% ipython --no-banner

In [1]: import numpy as np

In [2]: import numpy.linalg as la

In [3]: np.set_printoptions(precision=1, suppress=True, linewidth=100)

In [4]: tidy = lambda a: np.round(a, 1) + 0

In [5]: F = np.array([[0, 0, 0, 1, 0],
   ...:     [0, 0, 0, 0, 1],
   ...:     [1, 0, 0, 0, 0],
   ...:     [0, 1, 0, 0, 0],
   ...:     [0, 0, 1, 0, 0]])

In [6]: u = np.array([0, 2])

In [7]: np.convolve(F[0], u)
Out[7]: array([0, 0, 0, 0, 2, 0])

In [8]: np.polyval(u, F[0])
Out[8]: array([2, 2, 2, 2, 2])

In [9]: F[:, 1] @ F[:, 3]
Out[9]: np.int64(0)

In [10]: tidy(la.norm(F, axis=0))
Out[10]: array([1., 1., 1., 1., 1.])

In [11]: tidy(la.pinv(F))
Out[11]: 
array([[0., 0., 1., 0., 0.],
       [0., 0., 0., 1., 0.],
       [0., 0., 0., 0., 1.],
       [1., 0., 0., 0., 0.],
       [0., 1., 0., 0., 0.]])

In [12]: tidy(la.svd(F, compute_uv=False))
Out[12]: array([1., 1., 1., 1., 1.])

In [13]: tidy(np.fft.fft(F[0]))
Out[13]: array([ 1. +0.j , -0.8+0.6j,  0.3-1.j ,  0.3+1.j , -0.8-0.6j])

In [14]: (F @ F)[0]
Out[14]: array([0, 1, 0, 0, 0])

In [15]: tidy(np.sort(np.abs(np.fft.fft(F[0])))), tidy(np.sort(la.svd(F, compute_uv=False)))
Out[15]: (array([1., 1., 1., 1., 1.]), array([1., 1., 1., 1., 1.]))

In [16]: tidy(np.poly(F))
Out[16]: array([ 1.,  0.,  0.,  0.,  0., -1.])

In [17]: tidy(la.det(F.T))
Out[17]: np.float64(1.0)

In [18]: tidy(la.eigvals(F))
Out[18]: array([-0.8+0.6j, -0.8-0.6j,  0.3+1.j ,  0.3-1.j ,  1. +0.j ])

In [19]: x = np.array([-1, 0, -1, 0, 1])

In [20]: tidy(la.inv(F))
Out[20]: 
array([[0., 0., 1., 0., 0.],
       [0., 0., 0., 1., 0.],
       [0., 0., 0., 0., 1.],
       [1., 0., 0., 0., 0.],
       [0., 1., 0., 0., 0.]])

In [21]: [p for p in range(1, 25) if np.allclose(la.matrix_power(F, p), np.eye(5))]
Out[21]: [5, 10, 15, 20]

In [22]: tidy(la.det(F))
Out[22]: np.float64(1.0)

In [23]: tidy(np.sort(np.abs(np.degrees(np.angle(la.eigvals(F))))))
Out[23]: array([  0.,  72.,  72., 144., 144.])

In [24]: feats = np.load("x.npy")

In [25]: feats
Out[25]: 
array([[ -2.2,  -0.8,   0.8],
       [ 13.9,   3.4,  -5.9],
       [  9. ,   0.1,  -4.1],
       [  3.2,   0. ,  -1.8],
       [  0. ,   3.9,   0. ],
       [-14.6,  -1. ,   7.3],
       [ 14. ,   3.1,  -6.3],
       [ -3.3,   2.3,   1.8],
       [ -0.7,   1.6,   1. ],
       [  0.2,   0.3,   0.6],
       [ -1.7,  -0.8,   0.9],
       [  9.6,   0.5,  -4.5],
       [  3.9,   2.4,  -1.7],
       [ -2.7,  -1.1,   0.9],
       [-14.6,  -2.2,   6.3],
       [ -6.2,   2. ,   2.1],
       [  4.5,   1.9,  -1.5],
       [  5.9,  -0.8,  -2.8],
       [-12.6,  -0.2,   5.2],
       [ -2.4,   1.1,   1.2],
       [ -3.8,  -2.3,   2.1]])

In [26]: cen = feats - feats.mean(axis=0)

In [27]: U, sigma, Vt = la.svd(cen, full_matrices=False)

In [28]: la.matrix_rank(cen)
Out[28]: np.int64(3)

In [29]: tidy(Vt[0] * np.sign(Vt[0, np.abs(Vt[0]).argmax()]))
Out[29]: array([ 0.9,  0.1, -0.4])

In [30]: np.searchsorted(np.cumsum(sigma ** 2) / (sigma ** 2).sum(), 0.9) + 1
Out[30]: np.int64(1)

In [31]: tidy(sigma)
Out[31]: array([39.9,  6.9,  1.6])

In [32]: tidy(cen.mean(axis=0))
Out[32]: array([0., 0., 0.])

In [33]: Q, evecs = la.qr(feats[:, :1])[0], la.qr(feats[:, 1:])[0]

In [34]: sigma = la.svd(Q.T @ evecs, compute_uv=False)

In [35]: tidy(np.degrees(np.arccos(sigma.clip(0, 1))))
Out[35]: array([6.2])

In [36]: out = feats / np.sqrt((feats ** 2).mean(axis=1, keepdims=True))

In [37]: tidy(out[18])
Out[37]: array([-1.6,  0. ,  0.7])

In [38]: tidy(la.norm(out, axis=1))
Out[38]: 
array([1.7, 1.7, 1.7, 1.7, 1.7, 1.7, 1.7, 1.7, 1.7, 1.7, 1.7, 1.7, 1.7, 1.7, 1.7, 1.7, 1.7, 1.7,
       1.7, 1.7, 1.7])

In [39]: la.matrix_rank(feats - feats.mean(axis=1, keepdims=True))
Out[39]: np.int64(2)
